$ ipython --no-banner

In [1]: import numpy as np

In [2]: from numpy import linalg as LA

In [3]: np.set_printoptions(precision=2, suppress=True, linewidth=200)

In [4]: u = np.array([4, 4, 3, 1, 0, 0, 4])

In [5]: v = np.array([5, 1, 2, 5, 1, 1])

In [6]: mat = u[:, None] + v[None, :]

In [7]: print(mat)
[[9 5 6 9 5 5]
 [9 5 6 9 5 5]
 [8 4 5 8 4 4]
 [6 2 3 6 2 2]
 [5 1 2 5 1 1]
 [5 1 2 5 1 1]
 [9 5 6 9 5 5]]

In [8]: left, sig, VT = LA.svd(mat)

In [9]: print(np.argmax(sig[:-1] / (sig[1:] + 1e-6)) + 1)
2

In [10]: B = left[:, :2] @ np.diag(sig[:2]) @ VT[:2]

In [11]: print(np.round(np.abs(mat - B).max(), 2))
0.0

In [12]: print(round(float(LA.norm(mat - B) / LA.norm(mat)), 2))
0.0

In [13]: print(LA.matrix_rank(B))
2

In [14]: print([round(float(x), 2) for x in LA.svd(mat, compute_uv=False)[:3]])
[34.82, 3.8, 0.0]

In [15]: print(round(LA.norm(mat, 2) / LA.norm(mat), 2))
0.99

In [16]: print(np.argsort(-LA.norm(mat, axis=0).round(6), kind="stable")[:3])
[0 3 2]

In [17]: print(np.abs(np.diag(LA.qr(mat)[1])) > 1e-9)
[ True  True False False False False]

In [18]: print(np.allclose(mat[:-1].T @ LA.lstsq(mat[:-1].T, mat[-1])[0], mat[-1]))
True

In [19]: print(np.unique(mat.round(6), axis=0).shape)
(4, 6)

In [20]: print(np.count_nonzero(mat))
42

In [21]: print(np.diff(mat, axis=0))
[[ 0  0  0  0  0  0]
 [-1 -1 -1 -1 -1 -1]
 [-2 -2 -2 -2 -2 -2]
 [-1 -1 -1 -1 -1 -1]
 [ 0  0  0  0  0  0]
 [ 4  4  4  4  4  4]]

In [22]: print(LA.matrix_rank(mat))
2

In [23]: print(np.abs(mat).max())
9

In [24]: print(np.round(LA.svd(mat, compute_uv=False), 2) + 0)
[34.82  3.8   0.    0.    0.    0.  ]

In [25]: mat[7]
Traceback (most recent call last):
  Cell In[25], line 1
    mat[7]
IndexError: index 7 is out of bounds for axis 0 with size 7


In [26]: B = mat[0, 0] * mat[1:] - np.outer(mat[1:, 0], mat[0])

In [27]: print(B)
[[  0   0   0   0   0   0]
 [  0  -4  -3   0  -4  -4]
 [  0 -12  -9   0 -12 -12]
 [  0 -16 -12   0 -16 -16]
 [  0 -16 -12   0 -16 -16]
 [  0   0   0   0   0   0]]

In [28]: print(np.flatnonzero(~B.round(6).any(axis=1)))
[0 5]

In [29]: feats = np.loadtxt("block10.csv", delimiter=",")

In [30]: print(feats)
[[ -2.34   5.45   0.78   3.14  -1.56   6.24   0.    -1.56  -3.91]
 [  3.76  -8.73  -1.26  -4.99   2.51  -9.93  -0.02   2.47   6.24]
 [ -0.3    0.68   0.09   0.36  -0.19   0.78  -0.01  -0.21  -0.5 ]
 [  3.76  -8.77  -1.23  -5.03   2.54 -10.08  -0.03   2.48   6.32]
 [ -0.5    1.15   0.19   0.67  -0.33   1.3    0.    -0.33  -0.78]
 [ -2.28   5.38   0.72   3.06  -1.57   6.16   0.    -1.56  -3.83]
 [ -1.37   3.16   0.45   1.84  -0.89   3.58   0.03  -0.87  -2.24]
 [ -1.07   2.44   0.34   1.38  -0.71   2.79   0.    -0.7   -1.76]
 [  2.66  -6.22  -0.86  -3.54   1.75  -7.08   0.     1.77   4.42]
 [  3.74  -8.74  -1.23  -5.01   2.52 -10.    -0.04   2.51   6.26]
 [ -4.78  11.19   1.6    6.36  -3.17  12.76   0.    -3.2   -8.  ]
 [ -0.42   0.97   0.15   0.52  -0.28   1.11  -0.01  -0.3   -0.67]
 [  1.66  -3.93  -0.58  -2.25   1.13  -4.49   0.01   1.11   2.8 ]
 [ -5.53  12.86   1.84   7.38  -3.69  14.71  -0.01  -3.64  -9.18]
 [  6.34 -14.76  -2.09  -8.46   4.23 -16.88  -0.03   4.22  10.56]
 [ -2.99   6.96   1.01   3.98  -2.     7.96   0.02  -2.01  -4.94]
 [  0.16  -0.41  -0.06  -0.22   0.1   -0.46  -0.01   0.09   0.31]
 [  0.36  -0.89  -0.1   -0.5    0.27  -1.03   0.01   0.27   0.65]
 [  3.38  -7.91  -1.14  -4.53   2.26  -9.12   0.02   2.31   5.7 ]
 [  4.26  -9.96  -1.4   -5.65   2.84 -11.32   0.01   2.86   7.1 ]
 [ -1.84   4.29   0.63   2.44  -1.21   4.96   0.01  -1.22  -3.08]
 [  4.44 -10.33  -1.47  -5.9    2.93 -11.86   0.01   2.95   7.4 ]
 [  3.37  -7.78  -1.08  -4.43   2.16  -8.91   0.01   2.21   5.53]
 [ -0.8    1.88   0.28   1.08  -0.55   2.12   0.01  -0.52  -1.32]
 [  7.09 -16.53  -2.35  -9.44   4.73 -18.93   0.02   4.7   11.8 ]
 [ -3.42   8.01   1.13   4.56  -2.25   9.12   0.04  -2.28  -5.73]
 [  1.53  -3.61  -0.53  -2.03   1.05  -4.1    0.02   1.01   2.56]
 [  4.41 -10.38  -1.46  -5.9    2.95 -11.81   0.05   2.96   7.38]
 [ -3.73   8.65   1.23   4.97  -2.49   9.92   0.01  -2.48  -6.19]
 [  0.75  -1.77  -0.28  -1.06   0.5   -2.03   0.03   0.56   1.28]
 [ -0.71   1.79   0.26   0.99  -0.51   2.01   0.05  -0.5   -1.25]
 [ -4.38  10.18   1.43   5.82  -2.92  11.63   0.02  -2.91  -7.25]
 [  5.2  -12.22  -1.77  -6.97   3.48 -13.94  -0.02   3.49   8.74]
 [ -2.18   5.06   0.74   2.91  -1.43   5.81  -0.01  -1.45  -3.6 ]
 [  0.95  -2.12  -0.33  -1.23   0.59  -2.45  -0.01   0.56   1.51]
 [  1.48  -3.5   -0.49  -1.98   0.98  -3.99  -0.02   1.02   2.48]
 [  3.02  -6.93  -1.01  -4.     2.02  -7.95   0.01   1.96   4.97]
 [ -4.07   9.51   1.35   5.43  -2.73  10.85  -0.01  -2.71  -6.77]
 [  0.45  -1.06  -0.12  -0.61   0.31  -1.17   0.01   0.32   0.74]
 [ -3.6    8.44   1.21   4.81  -2.42   9.55   0.01  -2.37  -5.99]]

In [31]: G = np.cov(feats, rowvar=False)

In [32]: print(np.corrcoef(feats.T))
[[ 1.   -1.   -1.   -1.    1.   -1.   -0.16  1.    1.  ]
 [-1.    1.    1.    1.   -1.    1.    0.16 -1.   -1.  ]
 [-1.    1.    1.    1.   -1.    1.    0.16 -1.   -1.  ]
 [-1.    1.    1.    1.   -1.    1.    0.16 -1.   -1.  ]
 [ 1.   -1.   -1.   -1.    1.   -1.   -0.16  1.    1.  ]
 [-1.    1.    1.    1.   -1.    1.    0.16 -1.   -1.  ]
 [-0.16  0.16  0.16  0.16 -0.16  0.16  1.   -0.16 -0.16]
 [ 1.   -1.   -1.   -1.    1.   -1.   -0.16  1.    1.  ]
 [ 1.   -1.   -1.   -1.    1.   -1.   -0.16  1.    1.  ]]

In [33]: print(round(np.corrcoef(feats[:, 0], feats[:, 6])[0, 1], 2))
-0.16

In [34]: print(feats.std(axis=0))
[3.23 7.55 1.07 4.31 2.16 8.62 0.02 2.15 5.39]

In [35]: print(np.median(feats, axis=0))
[ 0.26 -0.65 -0.08 -0.36  0.18 -0.74  0.01  0.18  0.48]

In [36]: print(np.argsort(-feats.std(axis=0).round(6), kind="stable"))
[5 1 8 3 0 4 7 2 6]

In [37]: print(G.shape)
(9, 9)
